% python3 -q
>>> import numpy as np
>>> np.set_printoptions(precision=3, suppress=True, linewidth=140)
>>> mat = np.loadtxt("block6.csv", delimiter=",")
>>> mat
array([[ 3.,  4.,  2., -1.,  3.,  2.,  3.,  2.,  3.,  4.,  1.,  0., -1.,  4.,  4.,  2.],
       [ 3.,  4.,  2., -1.,  3.,  2.,  3.,  2.,  3.,  4.,  1.,  0., -1.,  4.,  4.,  2.],
       [ 3.,  4.,  2., -1.,  3.,  2.,  3.,  2.,  3.,  4.,  1.,  0., -1.,  4.,  4.,  2.],
       [ 1.,  2.,  0., -3.,  1.,  0.,  1.,  0.,  1.,  2., -1., -2., -3.,  2.,  2.,  0.],
       [ 2.,  3.,  1., -2.,  2.,  1.,  2.,  1.,  2.,  3.,  0., -1., -2.,  3.,  3.,  1.],
       [ 1.,  2.,  0., -3.,  1.,  0.,  1.,  0.,  1.,  2., -1., -2., -3.,  2.,  2.,  0.],
       [ 5.,  6.,  4.,  1.,  5.,  4.,  5.,  4.,  5.,  6.,  3.,  2.,  1.,  6.,  6.,  4.],
       [ 1.,  2.,  0., -3.,  1.,  0.,  1.,  0.,  1.,  2., -1., -2., -3.,  2.,  2.,  0.],
       [ 4.,  5.,  3.,  0.,  4.,  3.,  4.,  3.,  4.,  5.,  2.,  1.,  0.,  5.,  5.,  3.],
       [ 4.,  5.,  3.,  0.,  4.,  3.,  4.,  3.,  4.,  5.,  2.,  1.,  0.,  5.,  5.,  3.],
       [ 1.,  2.,  0., -3.,  1.,  0.,  1.,  0.,  1.,  2., -1., -2., -3.,  2.,  2.,  0.]])
>>> C2 = mat.T @ mat
>>> print(np.round(np.linalg.svd(mat, compute_uv=False) ** 2, 3) + 0)
[1197.747  129.253    0.       0.       0.       0.       0.       0.       0.       0.       0.   ]
>>> np.round(np.linalg.eigvalsh(C2)[::-1], 3) + 0
array([1197.747,  129.253,    0.   ,    0.   ,    0.   ,    0.   ,    0.   ,    0.   ,    0.   ,    0.   ,    0.   ,    0.   ,    0.   ,
          0.   ,    0.   ,    0.   ])
>>> U, sv, Vt = np.linalg.svd(mat)
>>> evecs = Vt[:(sv > 1e-8).sum()]
>>> rng = np.random.default_rng(40986)
>>> x0 = mat[4] + -1 * mat[3] + rng.integers(2) * np.eye(16)[14]
>>> print(x0)
[1. 1. 1. 1. 1. 1. 1. 1. 1. 1. 1. 1. 1. 1. 1. 1.]
>>> np.allclose(evecs.T @ evecs @ x0, x0)
True
>>> print(np.linalg.matrix_rank(np.vstack([mat, x0])))
2
>>> np.diag(evecs.T @ evecs)
array([0.078, 0.14 , 0.063, 0.302, 0.078, 0.063, 0.078, 0.063, 0.078, 0.14 , 0.096, 0.175, 0.302, 0.14 , 0.14 , 0.063])
>>> f, g = mat[6], mat[9]
>>> f @ f
np.float64(323.0)
>>> p = (f @ g) / (f @ f) * f
>>> round(float(np.linalg.norm(f + g) ** 2 + np.linalg.norm(f - g) ** 2), 3)
1056.0
>>> m1 = np.loadtxt("a.csv", delimiter=",")
>>> m1
array([[-0.7, -3. , -1. ,  0. , -3. , -1. ],
       [-3. ,  0.3, -3. ,  2. ,  1. ,  3. ],
       [ 0. ,  3. ,  2.3, -1. , -3. ,  3. ],
       [-3. ,  2. ,  3. ,  1.3, -1. , -3. ],
       [ 1. ,  2. , -1. , -3. , -2.7,  2. ],
       [-1. , -3. , -1. ,  0. , -3. , -0.7]])
>>> other = np.linalg.inv(m1)
>>> np.round(m1 @ other, 3) + 0
array([[1., 0., 0., 0., 0., 0.],
       [0., 1., 0., 0., 0., 0.],
       [0., 0., 1., 0., 0., 0.],
       [0., 0., 0., 1., 0., 0.],
       [0., 0., 0., 0., 1., 0.],
       [0., 0., 0., 0., 0., 1.]])
>>> round(float(np.linalg.slogdet(m1)[0]), 3)
-1.0
>>> np.allclose(other, m1.T)
False
>>> print(np.round(np.linalg.det(m1) * np.linalg.det(other), 3))
1.0
>>> np.round(np.linalg.inv(other), 3) + 0
array([[-0.7, -3. , -1. ,  0. , -3. , -1. ],
       [-3. ,  0.3, -3. ,  2. ,  1. ,  3. ],
       [ 0. ,  3. ,  2.3, -1. , -3. ,  3. ],
       [-3. ,  2. ,  3. ,  1.3, -1. , -3. ],
       [ 1. ,  2. , -1. , -3. , -2.7,  2. ],
       [-1. , -3. , -1. ,  0. , -3. , -0.7]])
>>> U, sv, Vt = np.linalg.svd(m1, full_matrices=False)
>>> np.abs(U[:, 0]).round(6).argmax()
np.int64(2)
>>> (sv > 1e-8).sum()
np.int64(6)
>>> np.cumsum(sv ** 2) / np.sum(sv ** 2)
array([0.319, 0.575, 0.814, 0.975, 1.   , 1.   ])
>>> np.round(U.T @ m1 @ Vt.T, 3) + 0
array([[7.286, 0.   , 0.   , 0.   , 0.   , 0.   ],
       [0.   , 6.526, 0.   , 0.   , 0.   , 0.   ],
       [0.   , 0.   , 6.306, 0.   , 0.   , 0.   ],
       [0.   , 0.   , 0.   , 5.179, 0.   , 0.   ],
       [0.   , 0.   , 0.   , 0.   , 2.015, 0.   ],
       [0.   , 0.   , 0.   , 0.   , 0.   , 0.143]])
>>> np.abs(Vt[0])
array([0.179, 0.666, 0.27 , 0.361, 0.313, 0.472])
>>> labels = rng.permutation(6)
>>> other = m1[:, labels] * rng.choice([-1, 1], 6)
>>> other
array([[-1. ,  1. ,  0. , -3. , -3. ,  0.7],
       [-3. , -3. ,  2. ,  1. ,  0.3,  3. ],
       [ 2.3, -3. , -1. , -3. ,  3. , -0. ],
       [ 3. ,  3. ,  1.3, -1. ,  2. ,  3. ],
       [-1. , -2. , -3. , -2.7,  2. , -1. ],
       [-1. ,  0.7,  0. , -3. , -3. ,  1. ]])
>>> U, _, Vt = np.linalg.svd(m1.T @ other)
>>> labels
array([2, 5, 3, 4, 1, 0])
>>> np.linalg.cond(other) > 100
np.False_
>>> np.abs(np.linalg.svd(other)[2][-1])
array([0.316, 0.191, 0.647, 0.314, 0.336, 0.484])
>>> np.linalg.matrix_rank(other, rtol=0.1)
np.int64(5)
>>> print(np.argsort(-np.linalg.norm(other, axis=0).round(6), kind="stable")[:3])
[3 4 1]
>>> round(float(np.linalg.norm(other, 2) / np.linalg.norm(other)), 3)
0.565
